% python3 -q
>>> import numpy as np
>>> np.set_printoptions(precision=2, suppress=True, linewidth=200)
>>> def rnd(a):
...     return np.round(a, 2) + 0
... 
>>> mat = np.load("run1.npy")
>>> rnd(mat)
array([[-0.92,  0.08, -0.21, -0.32],
       [ 0.17, -0.26, -0.95,  0.07],
       [ 0.25,  0.88, -0.22, -0.34],
       [-0.25,  0.39, -0.08,  0.88]])
>>> # columns are unit length and at right angles
>>> x = np.array([3, -1, -7, -4])
>>> h = np.maximum(mat @ x, 0)
>>> rnd(mat * (h > 1e-9)[:, None])
array([[ 0.  ,  0.  ,  0.  ,  0.  ],
       [ 0.17, -0.26, -0.95,  0.07],
       [ 0.25,  0.88, -0.22, -0.34],
       [ 0.  ,  0.  ,  0.  ,  0.  ]])
>>> rnd(h)
array([0.  , 7.1 , 2.81, 0.  ])
>>> data = np.diag(np.array([2, 1, 5, 3, 3]))
>>> print(data)
[[2 0 0 0 0]
 [0 1 0 0 0]
 [0 0 5 0 0]
 [0 0 0 3 0]
 [0 0 0 0 3]]
>>> vals, evecs = np.linalg.eigh(data)
>>> evecs.T @ data @ evecs
array([[1., 0., 0., 0., 0.],
       [0., 2., 0., 0., 0.],
       [0., 0., 3., 0., 0.],
       [0., 0., 0., 3., 0.],
       [0., 0., 0., 0., 5.]])
>>> np.abs(evecs[:, -1]).round(6).argmax()
np.int64(2)
>>> vals
array([1., 2., 3., 3., 5.])
>>> print(vals.sum(), np.trace(data))
14.0 14
>>> E = np.array([[1.0, 0.0, 0.0, 0.0, 0.0, 0.0],
...     [0.0, 0.0, -1.0, 0.0, 0.0, 0.0],
...     [0.0, 1.0, 0.0, 0.0, 0.0, 0.0],
...     [0.0, 0.0, 0.0, 1.0, 0.0, 0.0],
...     [0.0, 0.0, 0.0, 0.0, 1.0, 0.0],
...     [0.0, 0.0, 0.0, 0.0, 0.0, 1.0]])
>>> B = E[0, 0] * E[1:] - np.outer(E[1:, 0], E[0])
>>> B
array([[ 0.,  0., -1.,  0.,  0.,  0.],
       [ 0.,  1.,  0.,  0.,  0.,  0.],
       [ 0.,  0.,  0.,  1.,  0.,  0.],
       [ 0.,  0.,  0.,  0.,  1.,  0.],
       [ 0.,  0.,  0.,  0.,  0.,  1.]])
>>> E[:, 0] / E[0, 0]
array([1., 0., 0., 0., 0., 0.])
>>> np.flatnonzero(~B.round(6).any(axis=1))
array([], dtype=int64)
>>> f = np.array([7, 1])
>>> np.polyval(f, B[3])
array([1., 1., 1., 1., 8., 1.])
>>> np.cross(B[3, :3], B[1, :3])
array([0., 0., 0.])
>>> np.correlate(B[3], B[1], "full")
array([0., 0., 0., 0., 0., 0., 0., 0., 1., 0., 0.])
>>> np.array([np.convolve(row, f, "same") for row in B])
array([[ 0.,  0., -7., -1.,  0.,  0.],
       [ 0.,  7.,  1.,  0.,  0.,  0.],
       [ 0.,  0.,  0.,  7.,  1.,  0.],
       [ 0.,  0.,  0.,  0.,  7.,  1.],
       [ 0.,  0.,  0.,  0.,  0.,  7.]])
>>> B = np.array([[5, 5, 3], [4, 0, 3]])
>>> C = np.kron(B, data)
>>> print(C)
[[10  0  0  0  0 10  0  0  0  0  6  0  0  0  0]
 [ 0  5  0  0  0  0  5  0  0  0  0  3  0  0  0]
 [ 0  0 25  0  0  0  0 25  0  0  0  0 15  0  0]
 [ 0  0  0 15  0  0  0  0 15  0  0  0  0  9  0]
 [ 0  0  0  0 15  0  0  0  0 15  0  0  0  0  9]
 [ 8  0  0  0  0  0  0  0  0  0  6  0  0  0  0]
 [ 0  4  0  0  0  0  0  0  0  0  0  3  0  0  0]
 [ 0  0 20  0  0  0  0  0  0  0  0  0 15  0  0]
 [ 0  0  0 12  0  0  0  0  0  0  0  0  0  9  0]
 [ 0  0  0  0 12  0  0  0  0  0  0  0  0  0  9]]
>>> C.shape
(10, 15)
>>> rnd(np.linalg.norm(C, 2)), rnd(np.linalg.norm(B, 2) * np.linalg.norm(data, 2))
(np.float64(43.48), np.float64(43.48))
>>> np.linalg.matrix_rank(C)
np.int64(10)
>>> (E != 0).astype(int)
array([[1, 0, 0, 0, 0, 0],
       [0, 0, 1, 0, 0, 0],
       [0, 1, 0, 0, 0, 0],
       [0, 0, 0, 1, 0, 0],
       [0, 0, 0, 0, 1, 0],
       [0, 0, 0, 0, 0, 1]])
>>> w1 = np.array([[-2, -1], [4, -2], [2, -4], [-4, -5], [0, -3], [0, 5]])
>>> c = np.array([1, 1])
>>> H = np.maximum(E @ w1 + c, 0)
>>> print(H)
[[0. 0.]
 [0. 5.]
 [5. 0.]
 [0. 0.]
 [1. 0.]
 [1. 6.]]
>>> rnd((H > 0).mean(axis=0))
array([0.5 , 0.33])
>>> (H > 0).astype(int)
array([[0, 0],
       [0, 1],
       [1, 0],
       [0, 0],
       [1, 0],
       [1, 1]])
>>> C = np.array([[1, 2], [-3, -1]])
>>> (H @ C).round(6).argmax(axis=1)
array([0, 1, 1, 0, 1, 1])
>>> f = np.array([-2, 6, 3, -9, 3]) + 0.5
>>> J = np.eye(5) - 2 * np.outer(f, f) / (f @ f)
>>> rnd(J)
array([[ 0.97,  0.14,  0.07, -0.18,  0.07],
       [ 0.14,  0.4 , -0.32,  0.78, -0.32],
       [ 0.07, -0.32,  0.83,  0.42, -0.17],
       [-0.18,  0.78,  0.42, -0.02,  0.42],
       [ 0.07, -0.32, -0.17,  0.42,  0.83]])
>>> x = np.array([3, 0, 5, 2, 9])
>>> rhs = J @ x
>>> print(rnd(rhs))
[ 3.58 -2.53  3.64  5.31  7.64]
>>> rnd(np.linalg.solve(J, rhs + J[:, 1]))
array([3., 1., 5., 2., 9.])
>>> rnd(np.linalg.solve(J, J[:, 0]))
array([1., 0., 0., 0., 0.])
>>> vals, evecs = np.linalg.eigh(J)
>>> x = np.array([2, -1, -1, 1, -1])
>>> rnd(evecs * np.abs(vals) @ evecs.T)
array([[1., 0., 0., 0., 0.],
       [0., 1., 0., 0., 0.],
       [0., 0., 1., 0., 0.],
       [0., 0., 0., 1., 0.],
       [0., 0., 0., 0., 1.]])
>>> rnd(np.abs(J).sum(axis=1).max()), rnd(np.abs(vals).max())
(np.float64(1.97), np.float64(1.0))
>>> B = J / np.sqrt((J ** 2).mean(axis=1, keepdims=True))
>>> np.linalg.matrix_rank(B) == np.linalg.matrix_rank(J)
np.True_
>>> np.linalg.matrix_rank(J - J.mean(axis=1, keepdims=True))
np.int64(4)
>>> x = np.array([0, 0, 2, 0, 5])
>>> h = np.maximum(J @ x, 0)
>>> print(rnd(np.tanh(J @ x)))
[ 0.48 -0.98  0.66  0.99  1.  ]
>>> print(rnd(np.maximum(J @ x, 0) - np.maximum(-J @ x, 0)))
[ 0.52 -2.25  0.79  2.95  3.79]
>>> rnd(np.maximum(J @ (3 * x), 0))
array([ 1.56,  0.  ,  2.36,  8.85, 11.36])
>>> np.flatnonzero(h > 1e-9)
array([0, 2, 3, 4])
>>> rnd(J.T @ J)
array([[1., 0., 0., 0., 0.],
       [0., 1., 0., 0., 0.],
       [0., 0., 1., 0., 0.],
       [0., 0., 0., 1., 0.],
       [0., 0., 0., 0., 1.]])
>>> print(rnd(J @ J.T))
[[1. 0. 0. 0. 0.]
 [0. 1. 0. 0. 0.]
 [0. 0. 1. 0. 0.]
 [0. 0. 0. 1. 0.]
 [0. 0. 0. 0. 1.]]
>>> rng = np.random.default_rng(972146)
>>> A = np.array([[0, 0, 0, 0],
...     [3, 3, 1, 2],
...     [3, 0, 1, 0],
...     [1, 2, 1, 1],
...     [1, 0, 1, 2],
...     [0, 1, 0, 3]]) * (rng.random((6, 4)) < 0.3)
>>> A
array([[0, 0, 0, 0],
       [0, 0, 0, 0],
       [0, 0, 1, 0],
       [1, 0, 0, 0],
       [0, 0, 1, 0],
       [0, 0, 0, 0]])
>>> # columns 1 and 3 are equal
>>> rnd(np.linalg.norm(A, 2) / np.linalg.norm(A))
np.float64(0.82)
>>> [round(float(x), 2) for x in np.linalg.svd(A, compute_uv=False)[:3]]
[1.41, 1.0, 0.0]
>>> np.linalg.cond(A) > 100
np.True_
>>> np.linalg.matrix_rank(A, rtol=0.1)
np.int64(2)
